$ python -q
>>> import numpy as np
>>> np.set_printoptions(precision=1, suppress=True, linewidth=200, legacy="1.25")
>>> feats = np.load("block7.npy")
>>> feats
array([[0, 0, 0],
       [0, 0, 0],
       [0, 1, 1],
       [0, 1, 1],
       [0, 2, 3],
       [0, 1, 1],
       [0, 2, 3],
       [0, 3, 3],
       [0, 0, 0],
       [0, 4, 4],
       [0, 2, 3],
       [0, 4, 4],
       [0, 0, 0],
       [0, 0, 0],
       [0, 0, 0],
       [0, 2, 3],
       [0, 2, 3],
       [0, 3, 3],
       [0, 1, 1],
       [0, 0, 0],
       [0, 0, 0],
       [0, 1, 1],
       [0, 0, 0],
       [0, 0, 0],
       [0, 0, 0]])
>>> # row 1 repeats row 0
>>> left, s, vt = np.linalg.svd(feats)
>>> s
array([13.2,  1.3,  0. ])
>>> print(np.argmax(s[:-1] / (s[1:] + 1e-6)) + 1)
2
>>> other = left[:, :2] @ np.diag(s[:2]) @ vt[:2]
>>> other.round(1) + 0
array([[0., 0., 0.],
       [0., 0., 0.],
       [0., 1., 1.],
       [0., 1., 1.],
       [0., 2., 3.],
       [0., 1., 1.],
       [0., 2., 3.],
       [0., 3., 3.],
       [0., 0., 0.],
       [0., 4., 4.],
       [0., 2., 3.],
       [0., 4., 4.],
       [0., 0., 0.],
       [0., 0., 0.],
       [0., 0., 0.],
       [0., 2., 3.],
       [0., 2., 3.],
       [0., 3., 3.],
       [0., 1., 1.],
       [0., 0., 0.],
       [0., 0., 0.],
       [0., 1., 1.],
       [0., 0., 0.],
       [0., 0., 0.],
       [0., 0., 0.]])
>>> round(float(np.linalg.norm(feats - other, 2)), 1), s[2]
(0.0, 0.0)
>>> np.linalg.matrix_rank(feats, rtol=0.05)
2
>>> np.linalg.matrix_rank(feats, rtol=0.1)
1
>>> rng = np.random.default_rng(484668)
>>> F = rng.normal(size=(13, 9))
>>> F = 20 * F / np.linalg.norm(F, axis=1, keepdims=True)
>>> print(F.round(1) + 0)
[[ -1.   -5.3  -5.   -7.8 -10.9  -4.6   8.2   1.9   8.5]
 [  8.5 -12.7   4.3  -2.    5.3  -4.6   8.5  -3.    3.5]
 [  1.3   9.3  -9.3  -0.8  11.7   7.7   4.8  -2.   -1.5]
 [ 14.6   1.2  -0.6  -8.3   1.    1.1   1.8  -7.3   7.5]
 [ -5.8  -4.   -0.8   0.    3.9  -3.4  -1.9 -13.7  11.5]
 [  1.9   4.1   0.2 -17.2   3.3   5.9   3.4   4.   -3.4]
 [  7.3  -3.7  12.2  -0.4  -5.4  11.8   2.4   3.2  -0.7]
 [ -5.9   3.4  -6.1  -3.    4.    8.8   5.7  -2.1  13.4]
 [  7.9  -0.2   9.7   5.2   4.8  -7.1  10.5  -5.6   0.2]
 [  4.7   2.7  11.4   8.8   9.   -4.2  -2.5  -2.7  -7.1]
 [  7.9  -0.3 -10.5   5.4  -8.   -7.7  -2.    7.3  -4. ]
 [ -2.3  -2.9  -9.    9.7   9.   -2.1   1.5   8.5   7.3]
 [ -0.8  -9.2   7.8   7.9  -9.4  -7.4  -2.6  -6.1  -2.4]]
>>> q, R = np.linalg.qr(F)
>>> np.allclose(R.T @ R, F.T @ F)
True
>>> np.abs(np.diag(R))
array([23.8, 20.7, 25.5, 26. , 23.7, 17.5, 14.8, 18.6, 12.9])
>>> q.shape, R.shape
((13, 9), (9, 9))
>>> print(np.round(np.trace(q @ q.T), 1))
9.0
>>> q.round(1) + 0
array([[ 0. , -0.3, -0.3, -0.3,  0.3, -0.2, -0.5,  0. , -0.2],
       [ 0.4, -0.6, -0.1, -0.1, -0.5,  0. ,  0. , -0.1,  0.3],
       [ 0.1,  0.5, -0.2,  0.1, -0.3,  0.2, -0.2,  0.3,  0.6],
       [ 0.6,  0.1, -0.2, -0.2,  0. ,  0. ,  0.2,  0.4, -0.4],
       [-0.2, -0.2,  0. , -0.1, -0.3, -0.2,  0.2,  0.6, -0.2],
       [ 0.1,  0.2,  0. , -0.6, -0.2, -0.2,  0.1, -0.4,  0.1],
       [ 0.3, -0.1,  0.3, -0.1,  0.2,  0.8, -0.1, -0.1, -0.1],
       [-0.2,  0.1, -0.1, -0.1, -0.1,  0.3, -0.4,  0.3, -0.3],
       [ 0.3,  0. ,  0.3,  0.2, -0.1, -0.3, -0.7,  0.1, -0.1],
       [ 0.2,  0.2,  0.4,  0.3, -0.2, -0.2,  0.1, -0.1, -0.2],
       [ 0.3,  0. , -0.5,  0.3,  0.4, -0.1,  0.1, -0.1,  0.1],
       [-0.1, -0.2, -0.4,  0.4, -0.4,  0.2,  0. , -0.4, -0.4],
       [ 0. , -0.4,  0.2,  0.2,  0.2,  0. ,  0. ,  0.3,  0.3]])
>>> proj = F @ np.linalg.solve(F.T @ F, F.T)
>>> np.round(np.linalg.eigvalsh(proj), 1) + 0
array([0., 0., 0., 0., 1., 1., 1., 1., 1., 1., 1., 1., 1.])
>>> proj @ F[:, 4]
array([-10.9,   5.3,  11.7,   1. ,   3.9,   3.3,  -5.4,   4. ,   4.8,   9. ,  -8. ,   9. ,  -9.4])
>>> x0 = np.array([-4, -1, -5, -3, 3, 0, -4, 0, -2])
>>> y = F @ x0
>>> print(np.round(np.linalg.pinv(F) @ F, 1) + 0)
[[1. 0. 0. 0. 0. 0. 0. 0. 0.]
 [0. 1. 0. 0. 0. 0. 0. 0. 0.]
 [0. 0. 1. 0. 0. 0. 0. 0. 0.]
 [0. 0. 0. 1. 0. 0. 0. 0. 0.]
 [0. 0. 0. 0. 1. 0. 0. 0. 0.]
 [0. 0. 0. 0. 0. 1. 0. 0. 0.]
 [0. 0. 0. 0. 0. 0. 1. 0. 0.]
 [0. 0. 0. 0. 0. 0. 0. 1. 0.]
 [0. 0. 0. 0. 0. 0. 0. 0. 1.]]
>>> np.round(np.linalg.lstsq(F, y)[0], 1) + 0
array([-4., -1., -5., -3.,  3.,  0., -4.,  0., -2.])
>>> y
array([ -24.5,  -61.9,   53.5,  -50.8,   27.3,   41.9, -109.5,   22.2, -123.5,  -53.9,   -2.9,   34.4,  -63. ])
>>> y = y + 0.1 * rng.normal(size=13)
>>> y
array([ -24.5,  -61.9,   53.5,  -50.8,   27.1,   41.9, -109.7,   22. , -123.4,  -53.9,   -3.1,   34.2,  -63.1])
>>> coef, *_ = np.linalg.lstsq(F, y)
>>> [round(float(np.linalg.norm(np.linalg.solve(F.T @ F + lam * np.eye(9), F.T @ y))), 2) for lam in (0, 1, 10, 100)]
[8.95, 8.91, 8.6, 6.86]
>>> coef.round()
array([-4., -1., -5., -3.,  3., -0., -4., -0., -2.])
>>> coef.round(1) + 0
array([-4., -1., -5., -3.,  3.,  0., -4.,  0., -2.])
>>> print(round(float(np.linalg.norm(y - F @ coef)), 1))
0.3
>>> np.round(F.T @ (y - F @ coef), 1) + 0
array([0., 0., 0., 0., 0., 0., 0., 0., 0.])
>>> other = np.c_[F[:, :8] @ np.array([[3, 0, -3, 2, 0, 3, 0, 0],
...     [2, 0, -2, 2, 2, 0, 1, 0],
...     [1, -2, -1, 2, -1, -3, -2, -3],
...     [0, 2, 2, -2, -2, 3, -2, -3],
...     [1, 2, 2, 1, -3, 3, 0, 0],
...     [0, -3, 2, 2, 2, 3, 3, -3],
...     [-3, 0, -2, 2, 0, 3, -3, 3],
...     [3, -1, -1, -1, -1, 0, 1, 2]]), np.array([2, 2, 1, 2, 2, 1, 1, -1, -2, 2, 0, 2, -2])]
>>> other
array([[-48.6, -15.5, -46.2, -12.7,  31.6, -33.3, -16.1,  80.9,   2. ],
       [-25. ,  15. , -20.9,  20.2, -48. ,  34. , -59.8,  26.4,   2. ],
       [  4.7,  19.2,  16.2,  42.8,  12. , 101.7,  36.4,  17.8,   1. ],
       [ 19.7,  -9.6, -54.3,  61.3,  26.1,  32.3,   9.9,  14. ,   2. ],
       [-57.7,  33.1,  44.6, -14. , -12. , -19.2, -20.7, -20.4,   2. ],
       [ 19.1, -49.8, -40.9,  64.5,  40.3,  -8.5,  49.4,  51.7,   1. ],
       [ 24.1, -74.6, -22.8,  52.1,  17.8,  10.2,   4.3, -57.1,   1. ],
       [-36.5,  -9.9,  27.3,  23.7,  26.6,  46.9,  28.7,  13.8,  -1. ],
       [-10.6,  27.7, -42.4,  41.5, -43.7,  34.6, -88.6,  -3.4,  -2. ],
       [ 39.3,  28.2,   3.9,  18.2, -56.5,  13.1, -45.7, -60.8,   2. ],
       [ 32.6,  31.5, -36.7, -51.2,   0.7,  18.5,   0.3,  47.2,   0. ],
       [  8.2,  53.2,  43.2, -48.1, -55.8,  74.3,  -6.7,  25.8,   2. ],
       [-32.8,   9.5,   6.5, -43.5, -22.2, -60.5, -60.7, -44.9,  -2. ]])
>>> np.round(np.linalg.lstsq(F, other[:, 0])[0], 1) + 0
array([ 3.,  2.,  1.,  0.,  1.,  0., -3.,  3.,  0.])
>>> np.linalg.norm(np.linalg.qr(F)[0].T @ other, axis=0) ** 2 / ((other ** 2).sum(axis=0) + 1e-12)
array([1. , 1. , 1. , 1. , 1. , 1. , 1. , 1. , 0.5])
>>> print(np.round(np.linalg.norm(other - F @ np.linalg.lstsq(F, other)[0], axis=0), 1) + 0)
[0. 0. 0. 0. 0. 0. 0. 0. 4.]
>>> np.linalg.matrix_rank(np.c_[F, other])
10
>>> print(np.linalg.matrix_rank(other))
9
>>> r0 = np.array([0, 2, 9, 0, 6, 9, 1, 8, 8, 8, 8, 6, 5, 4])
>>> v = np.array([0, 0, 2, 0, 1, 2, 2])
>>> M = r0[:, None] + v[None, :]
>>> print(M)
[[ 0  0  2  0  1  2  2]
 [ 2  2  4  2  3  4  4]
 [ 9  9 11  9 10 11 11]
 [ 0  0  2  0  1  2  2]
 [ 6  6  8  6  7  8  8]
 [ 9  9 11  9 10 11 11]
 [ 1  1  3  1  2  3  3]
 [ 8  8 10  8  9 10 10]
 [ 8  8 10  8  9 10 10]
 [ 8  8 10  8  9 10 10]
 [ 8  8 10  8  9 10 10]
 [ 6  6  8  6  7  8  8]
 [ 5  5  7  5  6  7  7]
 [ 4  4  6  4  5  6  6]]
>>> # row 3 repeats row 0
>>> def softmax(z):
...     e = np.exp(z - z.max(axis=-1, keepdims=True))
...     return e / e.sum(axis=-1, keepdims=True)
... 
>>> print(np.round(softmax(M[12] + 4), 1) + 0)
[0.  0.  0.3 0.  0.1 0.3 0.3]
>>> np.round(softmax(M[12]), 1) + 0
array([0. , 0. , 0.3, 0. , 0.1, 0.3, 0.3])
>>> att = M @ M.T / np.sqrt(7)
>>> softmax(att).round(6).argmax(axis=1)
array([2, 2, 2, 2, 2, 2, 2, 2, 2, 2, 2, 2, 2, 2])
>>> W0 = np.loadtxt("out13.csv", delimiter=",")
>>> W0.round(1) + 0
array([[-0.2,  0.1, -0.1, -0.2,  0. , -0.3,  0.2],
       [ 0.4, -0.1,  0.6, -0.2,  0.5,  0. ,  0.1],
       [ 0.1,  0.2, -0.3, -0.4, -0.1,  0.3, -0.3],
       [ 0.2,  0. , -0.2, -0.5,  0. , -0.3,  0.4],
       [ 0.1, -0.6,  0.1, -0.1, -0.1,  0.1, -0.5],
       [-0.2,  0.4,  0.4,  0.1,  0. , -0.6, -0.3],
       [ 0.1, -0.1, -0.4, -0.3,  0.2, -0.3, -0.4],
       [ 0. ,  0.1, -0.2,  0.3,  0.3,  0.1, -0.1],
       [ 0. ,  0.3, -0.1,  0. ,  0.7,  0.2,  0. ],
       [ 0.3, -0.3, -0.2,  0.3,  0. , -0.3,  0.2],
       [-0.3, -0.1,  0.3, -0.4, -0.2,  0.3,  0.2],
       [-0.7, -0.4, -0.1,  0.1,  0.4, -0.1,  0.2],
       [-0.2, -0.1,  0.1, -0.3,  0.1, -0.1, -0.2]])
>>> np.linalg.svd(W0, compute_uv=False)
array([1., 1., 1., 1., 1., 1., 1.])
>>> proj = W0 @ np.linalg.solve(W0.T @ W0, W0.T)
>>> np.round(np.linalg.eigvalsh(proj), 1) + 0
array([0., 0., 0., 0., 0., 0., 1., 1., 1., 1., 1., 1., 1.])
>>> other = np.c_[W0[:, :2] @ np.array([[-2, 0], [1, -2]]), np.array([1, -3, -3, 2, 1, 0, 1, -1, 0, 1, -3, -2, -2])]
>>> other.round(1) + 0
array([[ 0.5, -0.2,  1. ],
       [-0.9,  0.3, -3. ],
       [ 0.1, -0.4, -3. ],
       [-0.4,  0.1,  2. ],
       [-0.8,  1.2,  1. ],
       [ 0.8, -0.8,  0. ],
       [-0.2,  0.1,  1. ],
       [ 0. , -0.1, -1. ],
       [ 0.4, -0.6,  0. ],
       [-0.9,  0.7,  1. ],
       [ 0.5,  0.2, -3. ],
       [ 1. ,  0.8, -2. ],
       [ 0.3,  0.2, -2. ]])
>>> print(np.linalg.matrix_rank(other))
3
>>> np.linalg.norm(np.linalg.qr(W0)[0].T @ other, axis=0) ** 2 / ((other ** 2).sum(axis=0) + 1e-12)
array([1. , 1. , 0.6])
>>> np.round(np.linalg.lstsq(W0, other[:, 0])[0], 1) + 0
array([-2.,  1.,  0.,  0.,  0.,  0.,  0.])
>>> np.linalg.matrix_rank(np.c_[W0, other])
8
